$ python -q
>>> import numpy as np
>>> from numpy import linalg as LA
>>> np.set_printoptions(precision=3, suppress=True, linewidth=100)
>>> m1 = np.load("x.npy")
>>> print(m1)
[[3.1 3.  2.  9.  8.  7.  1.  1.  5.  3.  2. ]
 [9.  1.1 2.  5.  2.  1.  0.  4.  7.  2.  6. ]
 [3.  8.  4.1 9.  9.  9.  6.  8.  7.  5.  5. ]
 [7.  2.  9.  6.1 7.  0.  2.  9.  0.  4.  5. ]
 [9.  9.  9.  8.  7.1 6.  2.  8.  6.  0.  9. ]
 [7.  9.  4.  5.  5.  9.1 1.  3.  6.  8.  2. ]
 [4.  5.  9.  4.  7.  4.  0.1 9.  6.  9.  5. ]
 [4.  4.  7.  6.  5.  0.  0.  2.1 0.  0.  5. ]
 [7.  3.  6.  9.  4.  8.  6.  6.  4.1 3.  7. ]
 [7.  4.  1.  3.  7.  1.  9.  5.  2.  2.1 1. ]
 [3.  3.  2.  9.  8.  7.  1.  1.  5.  3.  2.1]]
>>> print(np.round(LA.norm(m1, 2) / LA.norm(m1), 3))
0.905
>>> print(LA.cond(m1) > 100)
True
>>> K = 0.2 ** np.abs(np.subtract.outer(np.arange(9), np.arange(9)))
>>> print(K.round(3) + 0)
[[1.    0.2   0.04  0.008 0.002 0.    0.    0.    0.   ]
 [0.2   1.    0.2   0.04  0.008 0.002 0.    0.    0.   ]
 [0.04  0.2   1.    0.2   0.04  0.008 0.002 0.    0.   ]
 [0.008 0.04  0.2   1.    0.2   0.04  0.008 0.002 0.   ]
 [0.002 0.008 0.04  0.2   1.    0.2   0.04  0.008 0.002]
 [0.    0.002 0.008 0.04  0.2   1.    0.2   0.04  0.008]
 [0.    0.    0.002 0.008 0.04  0.2   1.    0.2   0.04 ]
 [0.    0.    0.    0.002 0.008 0.04  0.2   1.    0.2  ]
 [0.    0.    0.    0.    0.002 0.008 0.04  0.2   1.   ]]
>>> rng = np.random.default_rng(95761)
>>> lab = rng.permutation(9)
>>> print(lab)
[4 0 8 6 7 2 3 5 1]
>>> other = K[lab][:, lab]
>>> print(np.trace(other))
9.0
>>> print(round(float(LA.det(other)), 3), np.round(LA.det(K[lab]), 3))
0.721 -0.721
>>> print(np.round(LA.norm(K[6], 1), 3), np.round(LA.norm(K[6], np.inf), 3))
1.49 1.0
>>> print(round(float(K[6] @ K[3]), 3))
0.033
>>> print(np.round(LA.norm(K, 2), 3))
1.459
>>> print(round(float(LA.norm(K, "nuc")), 3))
9.0
>>> print(round(LA.norm(K, 1), 3), round(LA.norm(K, np.inf), 3))
1.499 1.499
>>> print(LA.norm(K, axis=1).argmax())
4
>>> print(round(float(LA.norm(K) ** 2 / LA.norm(K, 2) ** 2), 3))
4.537
>>> print(LA.norm(K, axis=1))
[1.021 1.04  1.041 1.041 1.041 1.041 1.041 1.04  1.021]
>>> x = np.ones(9)
>>> for _ in range(5):
...     x = K @ x
...     x /= LA.norm(x)
...     print(round(x @ K @ x, 3))
... 
1.442
1.449
1.452
1.455
1.456
>>> print(x)
[0.209 0.314 0.365 0.386 0.391 0.386 0.365 0.314 0.209]
>>> lab = rng.permutation(11)
>>> print(lab)
[ 4  7  3  9  2  5  1  0  8 10  6]
>>> other = m1[lab][:, lab]
>>> print(other)
[[7.1 8.  8.  0.  9.  6.  9.  9.  6.  9.  2. ]
 [5.  2.1 6.  0.  7.  0.  4.  4.  0.  5.  0. ]
 [7.  9.  6.1 4.  9.  0.  2.  7.  0.  5.  2. ]
 [7.  5.  3.  2.1 1.  1.  4.  7.  2.  1.  9. ]
 [9.  8.  9.  5.  4.1 9.  8.  3.  7.  5.  6. ]
 [5.  3.  5.  8.  4.  9.1 9.  7.  6.  2.  1. ]
 [2.  4.  5.  2.  2.  1.  1.1 9.  7.  6.  0. ]
 [8.  1.  9.  3.  2.  7.  3.  3.1 5.  2.  1. ]
 [4.  6.  9.  3.  6.  8.  3.  7.  4.1 7.  6. ]
 [8.  1.  9.  3.  2.  7.  3.  3.  5.  2.1 1. ]
 [7.  9.  4.  9.  9.  4.  5.  4.  6.  5.  0.1]]
>>> def softmax(z):
...     e = np.exp(z - z.max(axis=-1, keepdims=True))
...     return e / e.sum(axis=-1, keepdims=True)
... 
>>> print(softmax(other[8] + -3))
[0.004 0.028 0.553 0.001 0.028 0.204 0.001 0.075 0.004 0.075 0.028]
>>> print(np.round(softmax(10 * other[8]), 3) + 0)
[0. 0. 1. 0. 0. 0. 0. 0. 0. 0. 0.]
>>> print(softmax(other).sum(axis=1))
[1. 1. 1. 1. 1. 1. 1. 1. 1. 1. 1.]
>>> att = other @ other.T / np.sqrt(11)
>>> print(np.round(softmax(att), 3) + 0)
[[1.    0.    0.    0.    0.    0.    0.    0.    0.    0.    0.   ]
 [1.    0.    0.    0.    0.    0.    0.    0.    0.    0.    0.   ]
 [1.    0.    0.    0.    0.    0.    0.    0.    0.    0.    0.   ]
 [0.02  0.    0.    0.    0.98  0.    0.    0.    0.    0.    0.   ]
 [0.    0.    0.    0.    1.    0.    0.    0.    0.    0.    0.   ]
 [0.018 0.    0.    0.    0.943 0.04  0.    0.    0.    0.    0.   ]
 [1.    0.    0.    0.    0.    0.    0.    0.    0.    0.    0.   ]
 [0.    0.    0.    0.    1.    0.    0.    0.    0.    0.    0.   ]
 [0.996 0.    0.    0.    0.004 0.    0.    0.    0.    0.    0.   ]
 [0.    0.    0.    0.    1.    0.    0.    0.    0.    0.    0.   ]
 [0.176 0.    0.    0.    0.004 0.    0.    0.    0.    0.    0.82 ]]
>>> F = np.array([[12, 12, 8, 1, 6, 6],
...     [12, 0, 8, 14, 11, 10],
...     [8, 8, 18, 8, 11, 2],
...     [1, 14, 8, 18, 11, 8],
...     [6, 11, 11, 11, 16, 11],
...     [6, 10, 2, 8, 11, 14]])
>>> print(F)
[[12 12  8  1  6  6]
 [12  0  8 14 11 10]
 [ 8  8 18  8 11  2]
 [ 1 14  8 18 11  8]
 [ 6 11 11 11 16 11]
 [ 6 10  2  8 11 14]]
>>> lab = rng.permutation(6)
>>> other = F[:, lab] * rng.choice([-1, 1], 6)
>>> print(other)
[[ -1   8  12  -6  -6  12]
 [-14   8   0 -10 -11  12]
 [ -8  18   8  -2 -11   8]
 [-18   8  14  -8 -11   1]
 [-11  11  11 -11 -16   6]
 [ -8   2  10 -14 -11   6]]
>>> left, _, VT = LA.svd(F.T @ other)
>>> print(np.round(left @ VT, 3) + 0)
[[ 0.  0.  0.  0.  0.  1.]
 [ 0.  0.  1.  0.  0.  0.]
 [ 0.  1.  0.  0.  0.  0.]
 [-1.  0.  0.  0.  0.  0.]
 [ 0.  0.  0.  0. -1.  0.]
 [ 0.  0.  0. -1.  0.  0.]]
>>> print(np.round(LA.lstsq(F, other)[0], 3) + 0)
[[ 0.  0.  0.  0.  0.  1.]
 [ 0.  0.  1.  0.  0.  0.]
 [ 0.  1.  0.  0.  0.  0.]
 [-1.  0.  0.  0.  0.  0.]
 [ 0.  0.  0.  0. -1.  0.]
 [ 0.  0.  0. -1.  0.  0.]]
>>> other = LA.inv(F)
>>> print((np.abs(other) > 1e-9).astype(int))
[[1 1 1 1 1 1]
 [1 1 1 1 1 1]
 [1 1 1 1 1 1]
 [1 1 1 1 1 1]
 [1 1 1 1 1 1]
 [1 1 1 1 1 1]]
>>> print(LA.det(F) * other)
[[ -77712.  -41808.   95676.   -6588.  -86952.  121584.]
 [ -41808.   13420.   38234.  -24148.  -31952.   41774.]
 [  95676.   38234. -196910.   22288.  205016. -214004.]
 [  -6588.  -24148.   22288.  -34184.    4808.   32644.]
 [ -86952.  -31952.  205016.    4808. -300536.  264188.]
 [ 121584.   41774. -214004.   32644.  264188. -311006.]]
>>> print(np.round(F @ other, 3) + 0)
[[1. 0. 0. 0. 0. 0.]
 [0. 1. 0. 0. 0. 0.]
 [0. 0. 1. 0. 0. 0.]
 [0. 0. 0. 1. 0. 0.]
 [0. 0. 0. 0. 1. 0.]
 [0. 0. 0. 0. 0. 1.]]
>>> print(np.round(LA.slogdet(F)[0], 3))
-1.0
>>> E = np.array([[4, 5, 1, -3, 0, 2, 4, -5],
...     [0, -3, 0, -1, 4, 4, 3, -4],
...     [0, 0, 4, 2, 3, -3, -2, 5],
...     [0, 0, 0, -5, 4, 1, -2, 0],
...     [0, 0, 0, 0, 0, 4, 5, 3],
...     [0, 0, 0, 0, 0, -5, -2, -2],
...     [0, 0, 0, 0, 0, 0, 1, -5],
...     [0, 0, 0, 0, 0, 0, 0, -3]])
>>> x = np.array([0, 3, 0, 1, 0, 2, 0, 3])
>>> print(E @ x)
[  1 -14  11  -3  17 -16 -15  -9]
>>> print(E @ (2 * x))
[  2 -28  22  -6  34 -32 -30 -18]
>>> print((E * x).sum(axis=1))
[  1 -14  11  -3  17 -16 -15  -9]
>>> print(E * x)
[[  0  15   0  -3   0   4   0 -15]
 [  0  -9   0  -1   0   8   0 -12]
 [  0   0   0   2   0  -6   0  15]
 [  0   0   0  -5   0   2   0   0]
 [  0   0   0   0   0   8   0   9]
 [  0   0   0   0   0 -10   0  -6]
 [  0   0   0   0   0   0   0 -15]
 [  0   0   0   0   0   0   0  -9]]
>>> print(round(LA.norm(E, 2) / LA.norm(E), 3))
0.659
>>> print(LA.matrix_rank(E, rtol=0.1))
6
>>> print(LA.cond(E) > 100)
True
>>> print(np.argsort(-LA.norm(E, axis=0).round(6), kind="stable")[:3])
[7 5 6]
>>> theta = np.radians(135)
>>> R = np.eye(8)
>>> R[3, 3] = R[0, 0] = np.cos(theta)
>>> R[3, 0], R[0, 3] = -np.sin(theta), np.sin(theta)
>>> print(R)
[[-0.707  0.     0.     0.707  0.     0.     0.     0.   ]
 [ 0.     1.     0.     0.     0.     0.     0.     0.   ]
 [ 0.     0.     1.     0.     0.     0.     0.     0.   ]
 [-0.707  0.     0.    -0.707  0.     0.     0.     0.   ]
 [ 0.     0.     0.     0.     1.     0.     0.     0.   ]
 [ 0.     0.     0.     0.     0.     1.     0.     0.   ]
 [ 0.     0.     0.     0.     0.     0.     1.     0.   ]
 [ 0.     0.     0.     0.     0.     0.     0.     1.   ]]
>>> other = E @ R.T
>>> print(np.round(LA.svd(E, compute_uv=False), 3) + 0, np.round(LA.svd(other, compute_uv=False), 3) + 0)
[13.081  9.328  7.704  6.852  5.012  1.928  0.855  0.   ] [13.081  9.328  7.704  6.852  5.012  1.928  0.855  0.   ]
